$ python3 -q
>>> import numpy as np
>>> np.set_printoptions(precision=1, suppress=True, linewidth=160, sign=" ")
>>> def rnd(a):
...     return np.round(a, 1) + 0
... 
>>> feats = np.loadtxt("arr.csv", delimiter=",")
>>> rnd(feats)
array([[ 0.8,  1.4, -0.3, -2.5],
       [-2.8,  0.6, -0.6, -0.5],
       [-0.5, -1.9,  1.8, -1.4],
       [ 0.3, -1.8, -2.3, -0.6]])
>>> q, V = np.linalg.qr(feats[:, :3])[0], np.linalg.qr(feats[:, 3:])[0]
>>> sigma = np.linalg.svd(q.T @ V, compute_uv=False)
>>> rnd(np.degrees(np.arccos(sigma.clip(0, 1))))
array([ 90.])
>>> rnd(sigma)
array([ 0.])
>>> (sigma > 0.9).sum()
np.int64(0)
>>> Y = np.array([[1, 0], [-2, 1], [0, 0], [-2, -1]])
>>> Y @ feats
Traceback (most recent call last):
  File "<python-input-11>", line 1, in <module>
    Y @ feats
    ~~^~~~~~~
ValueError: matmul: Input operand 1 has a mismatch in its core dimension 0, with gufunc signature (n?,k),(k,m?)->(n?,m?) (size 4 is different from 2)
>>> rnd(np.einsum("ik,kj->ji", feats, Y))
array([[ 3. , -3. ,  6. ,  5.2],
       [ 3.9,  1. , -0.4, -1.2]])
>>> rnd(np.einsum("ij->j", feats))
array([-2.3, -1.7, -1.4, -5.1])
>>> rnd(np.einsum("ik,kj->ij", feats, Y))
array([[ 3. ,  3.9],
       [-3. ,  1. ],
       [ 6. , -0.4],
       [ 5.2, -1.2]])
>>> rnd(feats @ Y)
array([[ 3. ,  3.9],
       [-3. ,  1. ],
       [ 6. , -0.4],
       [ 5.2, -1.2]])
>>> np.vstack([feats, Y.T]).shape
(6, 4)
>>> np.unravel_index(np.abs(feats).argmax(), feats.shape)
(np.int64(1), np.int64(0))
>>> feats.shape
(4, 4)
>>> rnd(feats.sum(axis=0))
array([-2.3, -1.7, -1.4, -5.1])
>>> rnd(np.diff(feats, axis=0))
array([[-3.6, -0.9, -0.3,  2. ],
       [ 2.3, -2.4,  2.4, -0.9],
       [ 0.8,  0. , -4.1,  0.8]])
>>> rnd(feats.mean(axis=0))
array([-0.6, -0.4, -0.4, -1.3])
>>> np.linalg.matrix_rank(feats)
np.int64(4)
>>> proj = np.triu(np.array([[-1, -5, 5, -1], [3, 4, 0, -2], [0, -2, 0, -5], [1, 1, 4, 3]]), 1) + np.eye(4)
>>> Y = proj @ feats @ np.linalg.inv(proj)
>>> rnd(np.trace(Y)), rnd(np.trace(feats))
(np.float64(2.5), np.float64(2.5))
>>> np.linalg.matrix_rank(Y)
np.int64(4)
>>> rnd(np.poly(Y))
array([  1. ,  -2.5,   0. ,  22.4, -81. ])
>>> x0 = np.array([1, 3, 0, 2])
>>> y = feats @ x0
>>> beta, lr = np.zeros(4), 1 / np.linalg.norm(feats, 2) ** 2
>>> for i in range(15):
...     beta -= lr * feats.T @ (feats @ beta - y)
...     if i % 5 == 0: print(i, round(np.linalg.norm(feats @ beta - y), 1))
... 
0 0.0
5 0.0
10 0.0
>>> rnd(beta)
array([ 1.,  3.,  0.,  2.])
>>> arr = np.load("case3.npy")
>>> arr
array([[ 1,  0,  0,  0,  0,  0,  0,  0,  0,  0,  0],
       [-1,  1,  0,  0,  0,  0,  0,  0,  0,  0,  0],
       [ 1,  3,  1,  0,  0,  0,  0,  0,  0,  0,  0],
       [ 0, -1,  0,  1,  0,  0,  0,  0,  0,  0,  0],
       [ 0,  3,  1, -1,  1,  0,  0,  0,  0,  0,  0],
       [-1,  2, -2,  0,  3,  1,  0,  0,  0,  0,  0],
       [-2, -3,  1,  1,  0, -1,  1,  0,  0,  0,  0],
       [ 2,  0,  1,  0,  0,  1,  3,  1,  0,  0,  0],
       [ 3, -2,  1, -1, -1, -1,  0, -1,  1,  0,  0],
       [ 3,  3,  0, -1, -2, -1, -1,  3,  3,  1,  0],
       [-2, -2, -1,  0, -2,  3,  2,  2,  3, -1,  1]])
>>> # triangular
>>> f, v = arr[0], arr[7]
>>> f @ v
np.int64(2)
>>> p = (f @ v) / (f @ f) * f
>>> rnd(np.linalg.norm(f + v) ** 2 + np.linalg.norm(f - v) ** 2)
np.float64(34.0)
>>> np.outer(f, v)
array([[ 2,  0,  1,  0,  0,  1,  3,  1,  0,  0,  0],
       [ 0,  0,  0,  0,  0,  0,  0,  0,  0,  0,  0],
       [ 0,  0,  0,  0,  0,  0,  0,  0,  0,  0,  0],
       [ 0,  0,  0,  0,  0,  0,  0,  0,  0,  0,  0],
       [ 0,  0,  0,  0,  0,  0,  0,  0,  0,  0,  0],
       [ 0,  0,  0,  0,  0,  0,  0,  0,  0,  0,  0],
       [ 0,  0,  0,  0,  0,  0,  0,  0,  0,  0,  0],
       [ 0,  0,  0,  0,  0,  0,  0,  0,  0,  0,  0],
       [ 0,  0,  0,  0,  0,  0,  0,  0,  0,  0,  0],
       [ 0,  0,  0,  0,  0,  0,  0,  0,  0,  0,  0],
       [ 0,  0,  0,  0,  0,  0,  0,  0,  0,  0,  0]])
>>> v - p
array([ 0.,  0.,  1.,  0.,  0.,  1.,  3.,  1.,  0.,  0.,  0.])
